>>> import numpy as np
>>> np.set_printoptions(precision=1, suppress=True, linewidth=120, legacy="1.25")
>>> E = np.load("w.npy")
>>> E
array([[1. , 0. , 0. , 0. , 0. , 0. , 0. ],
       [0.2, 0.2, 0. , 0.2, 0. , 0.2, 0. ],
       [0.3, 0. , 0.3, 0. , 0. , 0. , 0.3],
       [0. , 0. , 0. , 0.7, 0.3, 0. , 0. ],
       [0. , 0. , 0. , 0.5, 0.5, 0. , 0. ],
       [0. , 0. , 0. , 0. , 0. , 1. , 0. ],
       [0. , 0. , 0. , 0. , 0. , 0.3, 0.7]])
>>> np.linalg.matrix_power(E, 2)
array([[1. , 0. , 0. , 0. , 0. , 0. , 0. ],
       [0.3, 0.1, 0. , 0.2, 0.1, 0.3, 0. ],
       [0.4, 0. , 0.1, 0. , 0. , 0.1, 0.3],
       [0. , 0. , 0. , 0.6, 0.4, 0. , 0. ],
       [0. , 0. , 0. , 0.6, 0.4, 0. , 0. ],
       [0. , 0. , 0. , 0. , 0. , 1. , 0. ],
       [0. , 0. , 0. , 0. , 0. , 0.6, 0.4]])
>>> E @ np.ones(7)
array([1., 1., 1., 1., 1., 1., 1.])
>>> E.sum(axis=1)
array([1., 1., 1., 1., 1., 1., 1.])
>>> pr = np.eye(7)[4]
>>> for _ in range(5):
...     pr = pr @ E
...     print(pr.round(1))
... 
[0.  0.  0.  0.5 0.5 0.  0. ]
[0.  0.  0.  0.6 0.4 0.  0. ]
[0.  0.  0.  0.6 0.4 0.  0. ]
[0.  0.  0.  0.6 0.4 0.  0. ]
[0.  0.  0.  0.6 0.4 0.  0. ]
>>> rng = np.random.default_rng(70336)
>>> z = rng.permutation(7)
>>> z
array([4, 0, 1, 2, 5, 3, 6])
>>> A2 = E[z][:, z]
>>> round(np.trace(A2), 1)
4.4
>>> np.allclose(A2, E)
False
>>> x = np.array([-8, 4, -6, 3, 6, 3, 3])
>>> np.linalg.norm(E @ x) <= np.linalg.norm(E, 2) * np.linalg.norm(x) + 1e-9
True
>>> print(np.sign((E @ x).round(6)))
[-1.  1. -1.  1.  1.  1.  1.]
>>> E @ x
array([-8. ,  0.5, -3.7,  4. ,  4.5,  3. ,  3. ])
>>> x = np.array([3, 1, 3, -3, 1, 0, 3])
>>> rhs = E @ x
>>> rhs
array([ 3. ,  0.2,  3. , -1.7, -1. ,  0. ,  2. ])
>>> np.linalg.solve(E.T, E[1])
array([0., 1., 0., 0., 0., 0., 0.])
>>> data = np.load("data.npy")
>>> data
array([[0, 1, 1],
       [1, 0, 1],
       [1, 1, 0]])
>>> np.sort(np.abs(np.linalg.eigvals(data)))
array([1., 1., 2.])
>>> round(float(np.linalg.det(data)), 1)
2.0
>>> data @ data
array([[2, 1, 1],
       [1, 2, 1],
       [1, 1, 2]])
>>> np.linalg.matrix_power(data, 3)
array([[2, 3, 3],
       [3, 2, 3],
       [3, 3, 2]])
>>> np.allclose(data, data.T)
True
>>> print(np.trace(data))
0
>>> assert data == data.T
Traceback (most recent call last):
  File "<python-input-31>", line 1, in <module>
    assert data == data.T
           ^^^^^^^^^^^^^^
ValueError: The truth value of an array with more than one element is ambiguous. Use a.any() or a.all()
>>> A2 = data ** -1
Traceback (most recent call last):
  File "<python-input-32>", line 1, in <module>
    A2 = data ** -1
         ~~~~~^^~~~
ValueError: Integers to negative integer powers are not allowed.
>>> A2 = np.linalg.inv(data)
>>> np.allclose(A2, data.T)
False
>>> print(round(np.linalg.slogdet(data)[0], 1))
1.0
>>> np.linalg.inv(A2)
array([[-0.,  1.,  1.],
       [ 1.,  0.,  1.],
       [ 1.,  1.,  0.]])
>>> x = np.array([3, -1, -4])
>>> rhs = data @ x
>>> b, lr = np.zeros(3), 1 / np.linalg.norm(data, 2) ** 2
>>> for i in range(40):
...     b -= lr * data.T @ (data @ b - rhs)
...     if i % 10 == 0: print(i, round(np.linalg.norm(data @ b - rhs), 1))
... 
0 3.7
10 0.2
20 0.0
30 0.0
>>> b
array([ 3., -1., -4.])
>>> f, v = data[0], data[2]
>>> f @ v
1
>>> f @ f
2
>>> pr = (f @ v) / (f @ f) * f
>>> pr
array([0. , 0.5, 0.5])
>>> np.outer(f, v)
array([[0, 0, 0],
       [1, 1, 0],
       [1, 1, 0]])
>>> K = np.load("arr.npy")
>>> K
array([[ 35,   6,   7,   9,   4,   9,   6,   0,   9],
       [ 40,  -8,   8,  -5,   7,  -7,   4,  -3,   0],
       [-15,   9,  -3,   6,  -4,   6,  -7,   5,  -3],
       [ 20,  -7,   4,  -5,  -5,   0,   4,  -9,  -1],
       [ 25,   0,   5,   6,   0,   5,   2,   2,   6],
       [ 20,  -9,   4,  -8,  -1,   1,   8,   7,  -9],
       [-20,  -7,  -4,   7,   8,   5,  -9,   9,  -8]])
>>> # column 0 is much longer than the rest
>>> A2 = K / np.sqrt((K ** 2).mean(axis=1, keepdims=True))
>>> np.linalg.norm(A2, axis=1)
array([3., 3., 3., 3., 3., 3., 3.])
>>> np.linalg.matrix_rank(K - K.mean(axis=1, keepdims=True))
7
>>> A2[6]
array([-2.1, -0.7, -0.4,  0.7,  0.8,  0.5, -0.9,  0.9, -0.8])
>>> F = np.diag(5 * np.array([3, 2, 2, 0])) + np.array([[6, 0, 6, 1], [1, 9, 8, 8], [9, 2, 4, 6], [9, 9, 4, 5]])
>>> F
array([[21,  0,  6,  1],
       [ 1, 19,  8,  8],
       [ 9,  2, 14,  6],
       [ 9,  9,  4,  5]])
>>> f = np.array([1, 0, 2, 2])
>>> A2 = F + np.outer(f, np.eye(4)[2])
>>> round(float(np.linalg.det(A2) / np.linalg.det(F)), 1), round(1 + np.linalg.solve(F, f)[2], 1)
(0.7, 0.7)
>>> np.linalg.matrix_rank(A2 - F)
1
>>> A2
array([[21.,  0.,  7.,  1.],
       [ 1., 19.,  8.,  8.],
       [ 9.,  2., 16.,  6.],
       [ 9.,  9.,  6.,  5.]])
>>> np.linalg.matrix_rank(np.linalg.inv(A2) - np.linalg.inv(F), tol=1e-8)
1
>>> round(float(np.linalg.norm(F[2] - F[3])), 1)
12.2
>>> print(np.round(np.linalg.norm(F[2], 1), 1), np.round(np.linalg.norm(F[2], np.inf), 1))
31.0 14.0
>>> round(float(np.linalg.norm(F, 2)), 1)
31.4
>>> A2 = E / np.sqrt((E ** 2).mean(axis=1, keepdims=True))
>>> A2[5]
array([0. , 0. , 0. , 0. , 0. , 2.6, 0. ])
>>> np.linalg.matrix_rank(E - E.mean(axis=1, keepdims=True))
6
>>> print(np.einsum("ij,ji->", F, F))
1373
>>> round(float(np.linalg.eigvals(F).sum().real), 1)
59.0
>>> np.einsum("ii->", F)
59
>>> round(np.linalg.det(2 * F), 1), np.round(np.linalg.det(F), 1)
(121792.0, 7612.0)
>>> arr = rng.normal(size=(17, 8))
>>> arr = 5 * arr / np.linalg.norm(arr, axis=1, keepdims=True)
>>> arr.round(1) + 0
array([[-0.3, -0.8, -0.6,  2.9, -0.1,  3.2,  2.2,  0.1],
       [-0.2, -0.3,  2.1,  1. , -1.3,  1.7,  1.7, -3.5],
       [ 2.3, -0.1,  0.1, -1.3,  2.7, -0.7,  1.2, -3. ],
       [-1.6, -3.1, -2.5,  1.6,  0. , -0.5,  0.3,  2. ],
       [-0.1, -3. ,  1.9, -0.4,  2. ,  1.3,  0.9, -2.4],
       [ 1.6,  0.5, -3. , -0.7, -2.7,  0.7, -2. , -0.9],
       [ 0.7,  0.6,  2.2, -3.3,  0.7, -1.5, -0.5,  2.3],
       [-3.3,  0.6,  1.7,  2.5, -0.8,  1.9,  0.4,  0.5],
       [ 2.5,  0.4, -1.5, -2.5,  1.6,  2.1,  0.7, -1.5],
       [-3.5, -1. ,  1.4,  1.7,  0.4,  2.1,  1.4, -0.6],
       [-1. ,  1.1, -3.2,  2.7,  1.9, -0.5,  0.8,  0.7],
       [-1.5, -1.4,  3.5, -0.9,  1.7, -1.8, -0.9,  0.9],
       [-0.7,  1.1,  0.5, -0.5, -2.1, -0.5, -4.2,  0.5],
       [ 1.6, -0.2,  2.6, -1.6, -1.4, -1.3, -0.6,  3. ],
       [-1.3,  1.2,  3.5,  1.7,  0.7,  1.3, -0.7, -2. ],
       [ 1.9,  0.7,  3.6,  0.2,  0. , -0.3, -1.2, -2.5],
       [ 1.5,  2.5, -0.5,  0.4,  2.1,  0.6, -1.1,  3.2]])
>>> C = arr[[13, 9]].astype(float)
>>> for _ in range(4):
...     z = np.linalg.norm(arr[:, None] - C, axis=-1).argmin(axis=1)
...     C = np.array([arr[z == j].mean(axis=0) for j in range(2)])
... 
>>> z
array([1, 1, 0, 1, 1, 0, 0, 1, 0, 1, 1, 0, 0, 0, 1, 0, 0])
>>> np.bincount(z)
array([9, 8])
>>> C
array([[ 1.1,  0.5,  0.8, -1.1,  0.3, -0.3, -1. ,  0.2],
       [-1.4, -0.7,  0.5,  1.7,  0.4,  1.3,  0.9, -0.7]])
>>> A2 = C / np.linalg.norm(C, axis=1)
Traceback (most recent call last):
  File "<python-input-81>", line 1, in <module>
    A2 = C / np.linalg.norm(C, axis=1)
         ~~^~~~~~~~~~~~~~~~~~~~~~~~~~~
ValueError: operands could not be broadcast together with shapes (2,8) (2,) 
>>> A2 = C / np.linalg.norm(C, axis=1, keepdims=True)
>>> C2 = A2 @ A2.T
>>> (np.abs(C2) > 0.9).astype(int)
array([[1, 0],
       [0, 1]])
>>> C2[0]
array([ 1. , -0.7])
>>> (C2 - 2 * np.eye(2)).round(6).argmax(axis=1)
array([1, 0])
>>> Xc = (arr - arr.mean(axis=0)) / arr.std(axis=0)
>>> np.argwhere(np.abs(Xc) > 2)
array([[ 3,  1],
       [ 4,  1],
       [12,  6]])
>>> b = np.linalg.lstsq(np.delete(Xc, 2, axis=1), Xc[:, 2])[0]
>>> b.round(1) + 0
array([-0.6,  0.2, -0.5,  0. , -0.2,  0.1, -0.4])
>>> np.abs(b).argmax()
0
>>> x = np.array([-1, 3, -5, 0, 3, -2, 4, 4])
>>> rhs = arr @ x
>>> np.round(np.linalg.solve(arr.T @ arr, arr.T @ rhs), 1) + 0
array([-1.,  3., -5.,  0.,  3., -2.,  4.,  4.])
>>> rhs
array([  3.2, -25.5,  -1.2,  15. , -21. ,  -6.1,   1.9,  -5.8,   3.6,  -6. ,  32.9, -11.7, -18.5,  -7.4, -23.9, -31.9,
        21.8])
>>> try:
...     np.linalg.solve(arr, rhs)
... except np.linalg.LinAlgError as e:
...     print("failed:", e)
... 
failed: Last 2 dimensions of the array must be square
>>> np.round(np.linalg.lstsq(arr, rhs)[0], 1) + 0
array([-1.,  3., -5.,  0.,  3., -2.,  4.,  4.])
>>> rhs = rhs + 0.3 * rng.normal(size=17)
>>> rhs
array([  2.8, -25.6,  -1.4,  15.3, -20.9,  -5.5,   1.7,  -5.9,   3.2,  -5.5,  32.8, -11.8, -18.6,  -6.9, -23.7, -31.9,
        21.8])
>>> b, *_ = np.linalg.lstsq(arr, rhs)
>>> [round(float(np.linalg.norm(np.linalg.solve(arr.T @ arr + lam * np.eye(8), arr.T @ rhs))), 2) for lam in (0, 1, 10, 100)]
[8.88, 8.63, 7.24, 3.48]
>>> round(float(np.linalg.norm(rhs - arr @ b)), 1)
1.0
>>> b.round(1) + 0
array([-1. ,  2.9, -5. ,  0. ,  2.9, -2. ,  4. ,  4. ])
>>> np.round(arr.T @ (rhs - arr @ b), 1) + 0
array([0., 0., 0., 0., 0., 0., 0., 0.])
>>> b.round()
array([-1.,  3., -5.,  0.,  3., -2.,  4.,  4.])
